% ipython --no-banner

In [1]: import numpy as np

In [2]: import numpy.linalg as la

In [3]: np.set_printoptions(precision=1, suppress=True, linewidth=200, floatmode="fixed")

In [4]: sigma = 20 * 0.7 ** np.arange(4)

In [5]: rng = np.random.default_rng(70)

In [6]: mat = rng.normal(size=(22, 4)) * rng.permutation(sigma)

In [7]: print(mat)
[[ -1.7 -14.2   8.9  -3.1]
 [ 28.1 -20.5   4.5  -0.1]
 [ 14.4 -11.7   2.7  10.4]
 [-22.3  -5.9  10.2  -3.9]
 [ 30.4  -7.1  -3.4   6.8]
 [  4.3  15.6   7.4  -5.5]
 [ 29.9   9.3   8.0   3.0]
 [-32.3  -8.8   8.7  -7.3]
 [-34.0  -1.0   5.0   8.6]
 [ 13.8   1.4   6.6   1.6]
 [ -0.7  18.8  -3.0   2.8]
 [-27.3  -9.3  -1.2   5.2]
 [  6.1  -3.6   2.7  -6.6]
 [ 30.4 -15.4   0.3   5.8]
 [-26.5  -9.7   3.4  15.3]
 [-15.6  13.0 -10.1   8.3]
 [  1.1 -18.0  -5.7  -1.3]
 [-18.5 -17.9  12.9  -1.1]
 [-31.6 -12.1   5.9  -5.9]
 [ 15.3   5.6  -6.4  -5.9]
 [-22.9  -6.1   2.2  -7.4]
 [ 36.3  -1.2  12.5   6.3]]

In [8]: G = np.cov(mat, rowvar=False)

In [9]: print(la.eigvalsh(G)[::-1])
[562.9 126.6  47.2  30.4]

In [10]: print(G.shape)
(4, 4)

In [11]: print(np.round(np.corrcoef(mat[:, 1], mat[:, 3])[0, 1], 1))
0.0

In [12]: other = np.c_[mat[:, :1] @ np.array([[4]]), np.array([2, 2, 0, 1, -1, 0, 0, 2, 1, 1, 1, -1, 1, -1, -1, -1, 1, 2, -1, -1, 1, 2])]

In [13]: print(other)
[[  -6.7    2.0]
 [ 112.3    2.0]
 [  57.7    0.0]
 [ -89.3    1.0]
 [ 121.7   -1.0]
 [  17.1    0.0]
 [ 119.6    0.0]
 [-129.3    2.0]
 [-135.9    1.0]
 [  55.3    1.0]
 [  -2.8    1.0]
 [-109.3   -1.0]
 [  24.4    1.0]
 [ 121.6   -1.0]
 [-106.1   -1.0]
 [ -62.5   -1.0]
 [   4.2    1.0]
 [ -74.0    2.0]
 [-126.2   -1.0]
 [  61.1   -1.0]
 [ -91.6    1.0]
 [ 145.2    2.0]]

In [14]: print(np.round(la.norm(other - mat @ la.lstsq(mat, other)[0], axis=0), 1) + 0)
[0.0 4.2]

In [15]: print(np.round(la.lstsq(mat, other[:, 0])[0], 1) + 0)
[4.0 0.0 0.0 0.0]
